$ python3 -q
>>> import numpy as np
>>> import numpy.linalg as la
>>> np.set_printoptions(suppress=True, linewidth=160)
>>> feats = np.loadtxt("a.csv", delimiter=",")
>>> feats
array([[ -2.6543,   4.9189,  14.7939,   4.1199, -11.5294],
       [ 13.4775,  -7.7433,   3.7051, -10.769 ,   5.3574],
       [ 14.9152,   1.2869,   0.3892,   2.4297, -13.0317],
       [-14.2232,  -4.9816,   6.2083,  -4.3289,  10.7518],
       [  1.9146,  -0.525 ,  17.3142,   7.1715,   6.6969],
       [ 12.901 , -10.8163,  -1.8039,   6.8153,   8.1772],
       [-12.9027,  -0.1197,  -3.8136,   0.2887,  14.7945],
       [  5.6587,  14.0291,  -9.0993,  -6.9267,   6.3552],
       [-14.7906,   6.5729,  10.0076,  -1.7604,   5.8979],
       [ -0.5876,  -8.462 ,   7.2472,  12.1208, -11.3409],
       [ -0.2344,   0.3989,  12.258 ,  -3.6434, -15.3705],
       [ -0.4552,  15.5599,  -5.4702,   0.5643,  11.2889],
       [  5.4991,   5.1572,  -9.4103,   6.1533,  14.7223],
       [ 13.8945,  11.4932,  -7.1904,   4.7478,  -0.7782],
       [ 10.1391, -10.1196, -13.4142,  -3.5931,   1.3932],
       [ -3.3675,  -0.4603,  11.9132,  14.9146,  -4.9068],
       [  2.1204,   2.8223, -11.9904, -10.1475,  11.8659],
       [ -5.7997, -15.0391,  -3.1447,  -9.9225,   5.6432],
       [ -3.8108,  -2.1094,   7.7694,  14.2618, -10.8289],
       [  0.3887,   7.9654,  10.4546,   6.4817, -13.6048],
       [  6.9506, -10.0934,  -6.2633,   6.4996, -12.9745],
       [  3.3278,   1.3656,  -0.5128, -13.0619,  14.7032],
       [ -0.6347,  14.1337, -12.7373,  -2.9996,   5.3478],
       [ 10.037 ,  -4.0468, -10.5934, -11.1562,   6.7971],
       [  3.6196, -14.8313,   9.8861,   0.6665,   8.2917],
       [  4.8887,   7.4949, -16.9797,   3.9678,   3.9839],
       [ 18.4792,   4.6312,   3.8418,  -1.2219,  -4.5628],
       [ 12.5135,   0.9901,  -1.7278,   7.9514, -13.2749],
       [ 14.7868, -11.0215,  -5.5442,  -1.9946,   5.016 ],
       [  5.908 ,  18.2468,   0.1057,  -4.6234,   3.2807],
       [-16.9064,  -0.2562,  -1.0877,   9.1971,   5.3233],
       [-10.1916,   6.207 ,  -3.9553,   8.2792,  13.1687],
       [-12.5314,  -3.3749,   5.1948,  13.7493,  -3.9425],
       [ -5.6011,   0.4331,   9.4884,  -2.5115,  16.4955]])
>>> P = feats @ la.solve(feats.T @ feats, feats.T)
>>> print(np.allclose(P @ P, P))
True
>>> la.matrix_rank(np.eye(34) - P)
np.int64(29)
>>> other = np.c_[feats[:, :1] @ np.array([[1]]), np.array([-2, 2, 1, 2, 1, 0, 1, 0, 0, -2, 1, -1, 2, 1, 1, 0, 0, -2, -1, -1, -2, 1, 0, 1, 1, 2, -1, 0, -2, 0, 2, 2, 2, 1])]
>>> other
array([[ -2.6543,  -2.    ],
       [ 13.4775,   2.    ],
       [ 14.9152,   1.    ],
       [-14.2232,   2.    ],
       [  1.9146,   1.    ],
       [ 12.901 ,   0.    ],
       [-12.9027,   1.    ],
       [  5.6587,   0.    ],
       [-14.7906,   0.    ],
       [ -0.5876,  -2.    ],
       [ -0.2344,   1.    ],
       [ -0.4552,  -1.    ],
       [  5.4991,   2.    ],
       [ 13.8945,   1.    ],
       [ 10.1391,   1.    ],
       [ -3.3675,   0.    ],
       [  2.1204,   0.    ],
       [ -5.7997,  -2.    ],
       [ -3.8108,  -1.    ],
       [  0.3887,  -1.    ],
       [  6.9506,  -2.    ],
       [  3.3278,   1.    ],
       [ -0.6347,   0.    ],
       [ 10.037 ,   1.    ],
       [  3.6196,   1.    ],
       [  4.8887,   2.    ],
       [ 18.4792,  -1.    ],
       [ 12.5135,   0.    ],
       [ 14.7868,  -2.    ],
       [  5.908 ,   0.    ],
       [-16.9064,   2.    ],
       [-10.1916,   2.    ],
       [-12.5314,   2.    ],
       [ -5.6011,   1.    ]])
>>> np.round(la.norm(la.qr(feats)[0].T @ other, axis=0) ** 2 / ((other ** 2).sum(axis=0) + 1e-12), 4)
array([1.    , 0.2419])
>>> arr = np.loadtxt("arr.csv", delimiter=",")
>>> arr
array([[ 78., -54., -46., -70.],
       [-54., 124.,  28., 131.],
       [-46.,  28., 138., -16.],
       [-70., 131., -16., 179.]])
>>> ev, V = la.eig(arr)
>>> print(np.round(np.sort(la.eigvals(arr @ arr)), 4))
[    22.1599   1323.8278  24808.7701 102656.2422]
>>> np.round(np.sort(la.eigvals(la.inv(arr))), 4)
array([0.0031, 0.0063, 0.0275, 0.2124])
>>> other = np.array([[-3, 2], [4, -2]])
>>> basis = np.kron(other, arr)
>>> np.round(la.norm(basis, 2), 4), round(float(la.norm(other, 2) * la.norm(arr, 2)), 4)
(np.float64(1837.1627), 1837.1627)
>>> la.matrix_rank(basis)
np.int64(8)
>>> mat = np.array([[-2, 0, -2, -2], [0, -2, 0, -2], [-2, 0, -2, 0], [-2, -2, 0, -2]])
>>> other = mat / la.norm(mat, axis=1, keepdims=True)
>>> G = other @ other.T
>>> np.round(la.norm(other, axis=1), 4)
array([1., 1., 1., 1.])
>>> np.argwhere(np.triu(np.abs(G) > 0.95, 1))
array([], shape=(0, 2), dtype=int64)
>>> print((np.abs(G) > 0.9).astype(int))
[[1 0 0 0]
 [0 1 0 0]
 [0 0 1 0]
 [0 0 0 1]]
>>> (G - 2 * np.eye(4)).round(6).argmax(axis=1)
array([2, 3, 0, 1])
>>> np.einsum("ij,ji->", mat, mat)
np.int64(40)
>>> print(np.round(la.eigvals(mat), 4))
[-5.2361  1.2361 -3.2361 -0.7639]
>>> np.kron(np.eye(2, dtype=int), mat)
array([[-2,  0, -2, -2,  0,  0,  0,  0],
       [ 0, -2,  0, -2,  0,  0,  0,  0],
       [-2,  0, -2,  0,  0,  0,  0,  0],
       [-2, -2,  0, -2,  0,  0,  0,  0],
       [ 0,  0,  0,  0, -2,  0, -2, -2],
       [ 0,  0,  0,  0,  0, -2,  0, -2],
       [ 0,  0,  0,  0, -2,  0, -2,  0],
       [ 0,  0,  0,  0, -2, -2,  0, -2]])
>>> print(np.einsum("ii->", mat))
-8
>>> ev, V = la.eigh(mat)
>>> print(np.round(V.T @ V, 4) + 0)
[[1. 0. 0. 0.]
 [0. 1. 0. 0.]
 [0. 0. 1. 0.]
 [0. 0. 0. 1.]]
>>> np.abs(V[:, -1]).round(6).argmax()
np.int64(0)
>>> np.round(la.eigvalsh(mat + -2 * np.eye(4)), 4)
array([-7.2361, -5.2361, -2.7639, -0.7639])
>>> np.round(np.abs(V[:, -1]), 4)
array([0.6015, 0.3717, 0.3717, 0.6015])
>>> print(ev.sum(), np.trace(mat))
-8.0 -8
>>> np.unique(ev.round(6) + 0, return_counts=True)[1]
array([1, 1, 1, 1])
>>> np.round(la.svd(mat, compute_uv=False), 4)
array([5.2361, 3.2361, 1.2361, 0.7639])
>>> np.round(la.eigvalsh(mat @ mat), 4)
array([ 0.5836,  1.5279, 10.4721, 27.4164])
>>> P = np.triu(np.array([[2, -1, 1, -2], [-1, -2, 2, -2], [-2, 1, -1, -1], [0, 1, -2, 0]]), 1) + np.eye(4)
>>> other = P @ mat @ la.inv(P)
>>> np.round(np.poly(other), 4)
array([  1.,   8.,  12., -16., -16.])
>>> la.matrix_rank(other)
np.int64(4)
>>> np.trace(other), np.trace(mat)
(np.float64(-8.0), np.int64(-8))
>>> ev, V = la.eig(mat)
>>> np.round(mat @ V[:, 0] - ev[0] * V[:, 0], 4) + 0
array([0., 0., 0., 0.])
>>> np.round(np.sort(la.eigvals(la.inv(mat))), 4)
array([-1.309, -0.309, -0.191,  0.809])
>>> ev.round(4)
array([-5.2361,  1.2361, -3.2361, -0.7639])
>>> m1 = np.load("test4.npy")
>>> m1
array([[ 4,  0,  0,  0,  9,  5,  7,  0,  0,  5],
       [ 2,  0,  3,  0,  3,  1,  0,  0,  0,  0],
       [ 6, 13,  0,  0, 15,  9, 25, 13,  6, 15],
       [ 1,  0,  9,  0,  0,  0,  0,  0,  0,  0],
       [ 7, 21,  0,  0, 18, 11, 34, 22, 10, 20],
       [ 6, 13,  0,  0, 15,  9, 25, 13,  6, 15],
       [ 4,  0,  0,  0,  9,  5,  7,  0,  0,  5],
       [ 4,  0,  0,  0,  9,  5,  7,  0,  0,  5],
       [ 2,  0,  3,  0,  3,  1,  0,  0,  0,  0],
       [ 3,  0,  0,  0,  6,  3,  0,  0,  0,  0],
       [ 5,  5,  0,  0, 12,  7, 16,  4,  2, 10],
       [ 3,  0,  0,  0,  6,  3,  0,  0,  0,  0],
       [ 5,  5,  0,  0, 12,  7, 16,  4,  2, 10],
       [ 7, 21,  0,  0, 18, 11, 34, 22, 10, 20],
       [ 3,  0,  0,  0,  6,  3,  0,  0,  0,  0],
       [ 5,  5,  0,  0, 12,  7, 16,  4,  2, 10],
       [ 4,  0,  0,  0,  9,  5,  7,  0,  0,  5],
       [ 3,  0,  0,  0,  6,  3,  0,  0,  0,  0],
       [ 3,  0,  0,  0,  6,  3,  0,  0,  0,  0],
       [ 1,  0,  9,  0,  0,  0,  0,  0,  0,  0],
       [ 6, 13,  0,  0, 15,  9, 25, 13,  6, 15],
       [ 3,  0,  0,  0,  6,  3,  0,  0,  0,  0],
       [ 1,  0,  9,  0,  0,  0,  0,  0,  0,  0],
       [ 5,  5,  0,  0, 12,  7, 16,  4,  2, 10],
       [ 3,  0,  0,  0,  6,  3,  0,  0,  0,  0],
       [ 5,  5,  0,  0, 12,  7, 16,  4,  2, 10],
       [ 4,  0,  0,  0,  9,  5,  7,  0,  0,  5],
       [ 1,  0,  9,  0,  0,  0,  0,  0,  0,  0],
       [ 6, 13,  0,  0, 15,  9, 25, 13,  6, 15],
       [ 4,  0,  0,  0,  9,  5,  7,  0,  0,  5],
       [ 6, 13,  0,  0, 15,  9, 25, 13,  6, 15],
       [ 3,  0,  0,  0,  6,  3,  0,  0,  0,  0],
       [ 6, 13,  0,  0, 15,  9, 25, 13,  6, 15],
       [ 4,  0,  0,  0,  9,  5,  7,  0,  0,  5],
       [ 4,  0,  0,  0,  9,  5,  7,  0,  0,  5],
       [ 6, 13,  0,  0, 15,  9, 25, 13,  6, 15],
       [ 4,  0,  0,  0,  9,  5,  7,  0,  0,  5],
       [ 3,  0,  0,  0,  6,  3,  0,  0,  0,  0],
       [ 4,  0,  0,  0,  9,  5,  7,  0,  0,  5],
       [ 6, 13,  0,  0, 15,  9, 25, 13,  6, 15],
       [ 5,  5,  0,  0, 12,  7, 16,  4,  2, 10],
       [ 7, 21,  0,  0, 18, 11, 34, 22, 10, 20]])
>>> T = np.stack([mat, 5 * mat, mat[::-1]])
>>> print(la.matrix_rank(T))
[4 4 4]
>>> np.round(la.det(T), 4)
array([   -16., -10000.,    -16.])
>>> print((T @ mat.T).shape)
(3, 4, 4)
>>> np.einsum("bij,cij->bc", T, T)
array([[  40,  200,   16],
       [ 200, 1000,   80],
       [  16,   80,   40]])
>>> T.shape
(3, 4, 4)
>>> th = np.radians(120)
>>> Rm = np.eye(10)
>>> Rm[3, 3] = Rm[8, 8] = np.cos(th)
>>> Rm[3, 8], Rm[8, 3] = -np.sin(th), np.sin(th)
>>> Rm.round(4)
array([[ 1.   ,  0.   ,  0.   ,  0.   ,  0.   ,  0.   ,  0.   ,  0.   ,  0.   ,  0.   ],
       [ 0.   ,  1.   ,  0.   ,  0.   ,  0.   ,  0.   ,  0.   ,  0.   ,  0.   ,  0.   ],
       [ 0.   ,  0.   ,  1.   ,  0.   ,  0.   ,  0.   ,  0.   ,  0.   ,  0.   ,  0.   ],
       [ 0.   ,  0.   ,  0.   , -0.5  ,  0.   ,  0.   ,  0.   ,  0.   , -0.866,  0.   ],
       [ 0.   ,  0.   ,  0.   ,  0.   ,  1.   ,  0.   ,  0.   ,  0.   ,  0.   ,  0.   ],
       [ 0.   ,  0.   ,  0.   ,  0.   ,  0.   ,  1.   ,  0.   ,  0.   ,  0.   ,  0.   ],
       [ 0.   ,  0.   ,  0.   ,  0.   ,  0.   ,  0.   ,  1.   ,  0.   ,  0.   ,  0.   ],
       [ 0.   ,  0.   ,  0.   ,  0.   ,  0.   ,  0.   ,  0.   ,  1.   ,  0.   ,  0.   ],
       [ 0.   ,  0.   ,  0.   ,  0.866,  0.   ,  0.   ,  0.   ,  0.   , -0.5  ,  0.   ],
       [ 0.   ,  0.   ,  0.   ,  0.   ,  0.   ,  0.   ,  0.   ,  0.   ,  0.   ,  1.   ]])
>>> other = m1 @ Rm.T
>>> np.allclose(la.norm(m1, axis=1), la.norm(other, axis=1))
True
>>> np.allclose(m1 @ m1.T, other @ other.T)
True
>>> np.round(la.svd(m1, compute_uv=False), 4) + 0, np.round(la.svd(other, compute_uv=False), 4) + 0
(array([162.9993,  34.8492,  18.6222,  12.4037,   1.6317,   0.6786,   0.    ,   0.    ,   0.    ,   0.    ]), array([162.9993,  34.8492,  18.6222,  12.4037,   1.6317,   0.6786,   0.    ,   0.    ,   0.    ,   0.    ]))
>>> rng = np.random.default_rng(140118)
>>> other = m1 + rng.integers(-2, 3, (42, 6)) @ rng.integers(-2, 3, (6, 10))
>>> other
array([[  4,  -3,  -2,  -1,   5,  -3,   9,   4,  -1,   2],
       [  4,   2,   7,   1,   7,  -3,   1,   1,   0,  -4],
       [  1,  15,   2,   3,  17,  13,  24,   8,   6,  17],
       [  0,  -2,   8,   1,   1,  -5,  -2,   5,   3,  -3],
       [  1,  21,  -2,   0,  18,   8,  35,  20,   6,  21],
       [  6,  11,   1,  -2,   6,   0,  32,  13,  -1,  14],
       [  4,  -2,  -1,   4,   4,  -1,  12,  -4,   3,  -4],
       [  2,  -1,  -4,   0,   9,   0,   9,  -1,  -1,   1],
       [  0,   1,   6,   2,   8,  -1,  -3,   3,   2,  -1],
       [ -3,  -3,  -3,   5,   7,  -4,  -2,   2,   6,  -7],
       [ 13,   6,  -3,  -4,  15,  15,  14,   5,   4,  12],
       [ -5,  -1,  -5,   0,   5,   0,   1,  -3,  -4,   1],
       [  6,   8,   5,   1,  17,   8,  15,   4,   2,  10],
       [  9,  20,   0,  -5,  14,  12,  34,  26,   5,  27],
       [  6,  -1,  -1,  -3,   3,   3,   1,   2,  -2,   2],
       [ -1,   6,   2,   1,  18,  10,   9,   8,   3,  16],
       [  9,  -4,  -3,  -1,  -2,  -3,  15,  -1,  -1,  -2],
       [  2,   0,   4,   1,   4,  -2,   2,   1,  -2,  -1],
       [ -4,   2,   4,   5,  18,   3,  -9,   5,   6,   0],
       [  1,   3,  10,   2,   9,  11,  -7,  -1,   6,   3],
       [ 12,  14,   0,  -8,  13,  15,  25,  16,  -1,  25],
       [  7,   0,   3,   3,   7,   6,  -2,   1,   7,  -3],
       [  3,   0,  11,  -8,  -4,   1,   0,   6, -10,  12],
       [  7,   5,   5,   0,  11,   2,  17,   8,   1,   9],
       [  4,   2,  -2,   0,  14,  10,  -5,   0,   4,   1],
       [ 13,   3,   1,  -4,   1,   9,  21,   4,  -1,  13],
       [  0,  -2,  -7,   4,  10,   1,   8,  -4,   5,  -4],
       [  4,   3,  10,   0,   3,  12,  -2,  -5,   2,   4],
       [  0,  14,  -2,   1,  15,  11,  26,   7,   3,  17],
       [  6,   0,   6,   1,   9,   4,   5,   5,   2,   6],
       [  3,  15,   1,   4,  24,   9,  21,  13,  11,  11],
       [  5,  -2,  -2,  -2,   0,  -5,   6,   0,  -4,  -4],
       [  8,  15,  -1,   3,  22,  15,  22,  10,  13,  11],
       [ -4,   1,   3,   3,  12,   0,   6,   0,  -2,   5],
       [  7,  -1,   2,   2,   3,   2,  12,  -3,   1,   0],
       [  6,  13,   3,  -1,  12,   2,  29,  14,   1,  14],
       [ -2,   1,   0,  -3,  11,  11,   2,   2,  -5,  17],
       [  4,   2,   5,   2,   9,   2,   0,   0,   1,  -2],
       [  8,   3,   2,   0,  17,   9,   4,   1,   3,   4],
       [  3,  12,   1,   3,  10,   7,  28,   9,   6,  13],
       [ -1,   5,   0,   2,  18,  -2,  14,   8,   2,   6],
       [  5,  20,  -2,   5,  12,  12,  39,  12,  13,  14]])
>>> np.abs(other - m1).sum(axis=1)
array([28, 23, 26, 24, 19, 38, 39, 20, 24, 42, 34, 27, 17, 29, 18, 37, 49, 19, 50, 43, 43, 27, 45, 20, 30, 39, 41, 35, 24, 20, 32, 36, 38, 26, 31, 25, 42, 17,
       29, 24, 33, 41])
